In [1]: import numpy as np

In [2]: import numpy.linalg as la

In [3]: np.set_printoptions(precision=3, suppress=True, linewidth=140)

In [4]: def rd(a):
   ...:     return np.round(a, 3) + 0
   ...: 

In [5]: K = np.load("sample3.npy")

In [6]: K
Out[6]: 
array([[4., 1., 1., 1., 1., 1., 1., 1., 1., 1.],
       [1., 4., 1., 1., 1., 1., 1., 1., 1., 1.],
       [1., 1., 4., 1., 1., 1., 1., 1., 1., 1.],
       [1., 1., 1., 4., 1., 1., 1., 1., 1., 1.],
       [1., 1., 1., 1., 4., 1., 1., 1., 1., 1.],
       [1., 1., 1., 1., 1., 4., 1., 1., 1., 1.],
       [1., 1., 1., 1., 1., 1., 4., 1., 1., 1.],
       [1., 1., 1., 1., 1., 1., 1., 4., 1., 1.],
       [1., 1., 1., 1., 1., 1., 1., 1., 4., 1.],
       [1., 1., 1., 1., 1., 1., 1., 1., 1., 4.]])

In [7]: np.sort(np.abs(np.fft.fft(K[0]))), rd(np.sort(la.svd(K, compute_uv=False)))
Out[7]: 
(array([ 3.,  3.,  3.,  3.,  3.,  3.,  3.,  3.,  3., 13.]),
 array([ 3.,  3.,  3.,  3.,  3.,  3.,  3.,  3.,  3., 13.]))

In [8]: (K @ K)[0]
Out[8]: array([25., 16., 16., 16., 16., 16., 16., 16., 16., 16.])

In [9]: np.fft.fft(K[0])
Out[9]: array([13.+0.j,  3.+0.j,  3.+0.j,  3.+0.j,  3.+0.j,  3.+0.j,  3.+0.j,  3.+0.j,  3.+0.j,  3.+0.j])

In [10]: def softmax(z):
    ...:     e = np.exp(z - z.max(axis=-1, keepdims=True))
    ...:     return e / e.sum(axis=-1, keepdims=True)
    ...: 

In [11]: rd(softmax(K[9]))
Out[11]: array([0.034, 0.034, 0.034, 0.034, 0.034, 0.034, 0.034, 0.034, 0.034, 0.691])

In [12]: rd(softmax(K[9] + 5))
Out[12]: array([0.034, 0.034, 0.034, 0.034, 0.034, 0.034, 0.034, 0.034, 0.034, 0.691])

In [13]: rd(softmax(K).sum(axis=1))
Out[13]: array([1., 1., 1., 1., 1., 1., 1., 1., 1., 1.])

In [14]: S = K @ K.T / np.sqrt(10)

In [15]: rd(softmax(S)[9] @ K)
Out[15]: array([1.114, 1.114, 1.114, 1.114, 1.114, 1.114, 1.114, 1.114, 1.114, 2.97 ])

In [16]: print(softmax(S).round(6).argmax(axis=1))
[0 1 2 3 4 5 6 7 8 9]

In [17]: arr = np.load("case6.npy")

In [18]: arr
Out[18]: 
array([[3, 2, 1, 0, 1, 0, 0, 2, 3, 0, 3],
       [3, 2, 0, 2, 1, 3, 2, 2, 2, 0, 3],
       [2, 0, 3, 0, 2, 1, 0, 2, 1, 1, 2],
       [2, 2, 3, 2, 2, 0, 0, 2, 2, 2, 1],
       [3, 0, 2, 3, 2, 3, 2, 2, 1, 0, 1],
       [2, 2, 0, 2, 2, 1, 1, 1, 2, 3, 2],
       [3, 2, 2, 2, 3, 2, 3, 1, 0, 1, 3],
       [3, 3, 0, 0, 1, 1, 3, 2, 0, 3, 0],
       [3, 0, 2, 3, 2, 3, 2, 2, 1, 0, 1],
       [2, 0, 1, 2, 3, 0, 0, 0, 3, 0, 1],
       [0, 0, 1, 2, 2, 3, 2, 3, 3, 0, 0]])

In [19]: theta = np.radians(72)

In [20]: r_ = np.eye(11)

In [21]: r_[10, 10] = r_[1, 1] = np.cos(theta)

In [22]: r_[10, 1], r_[1, 10] = -np.sin(theta), np.sin(theta)

In [23]: rd(r_)
Out[23]: 
array([[ 1.   ,  0.   ,  0.   ,  0.   ,  0.   ,  0.   ,  0.   ,  0.   ,  0.   ,  0.   ,  0.   ],
       [ 0.   ,  0.309,  0.   ,  0.   ,  0.   ,  0.   ,  0.   ,  0.   ,  0.   ,  0.   ,  0.951],
       [ 0.   ,  0.   ,  1.   ,  0.   ,  0.   ,  0.   ,  0.   ,  0.   ,  0.   ,  0.   ,  0.   ],
       [ 0.   ,  0.   ,  0.   ,  1.   ,  0.   ,  0.   ,  0.   ,  0.   ,  0.   ,  0.   ,  0.   ],
       [ 0.   ,  0.   ,  0.   ,  0.   ,  1.   ,  0.   ,  0.   ,  0.   ,  0.   ,  0.   ,  0.   ],
       [ 0.   ,  0.   ,  0.   ,  0.   ,  0.   ,  1.   ,  0.   ,  0.   ,  0.   ,  0.   ,  0.   ],
       [ 0.   ,  0.   ,  0.   ,  0.   ,  0.   ,  0.   ,  1.   ,  0.   ,  0.   ,  0.   ,  0.   ],
       [ 0.   ,  0.   ,  0.   ,  0.   ,  0.   ,  0.   ,  0.   ,  1.   ,  0.   ,  0.   ,  0.   ],
       [ 0.   ,  0.   ,  0.   ,  0.   ,  0.   ,  0.   ,  0.   ,  0.   ,  1.   ,  0.   ,  0.   ],
       [ 0.   ,  0.   ,  0.   ,  0.   ,  0.   ,  0.   ,  0.   ,  0.   ,  0.   ,  1.   ,  0.   ],
       [ 0.   , -0.951,  0.   ,  0.   ,  0.   ,  0.   ,  0.   ,  0.   ,  0.   ,  0.   ,  0.309]])

In [24]: out = arr @ r_.T

In [25]: print(rd(la.det(r_)), rd(np.trace(r_)))
1.0 9.618

In [26]: rd(np.abs(out - arr).max(axis=0))
Out[26]: array([0.   , 2.073, 0.   , 0.   , 0.   , 0.   , 0.   , 0.   , 0.   , 0.   , 3.975])
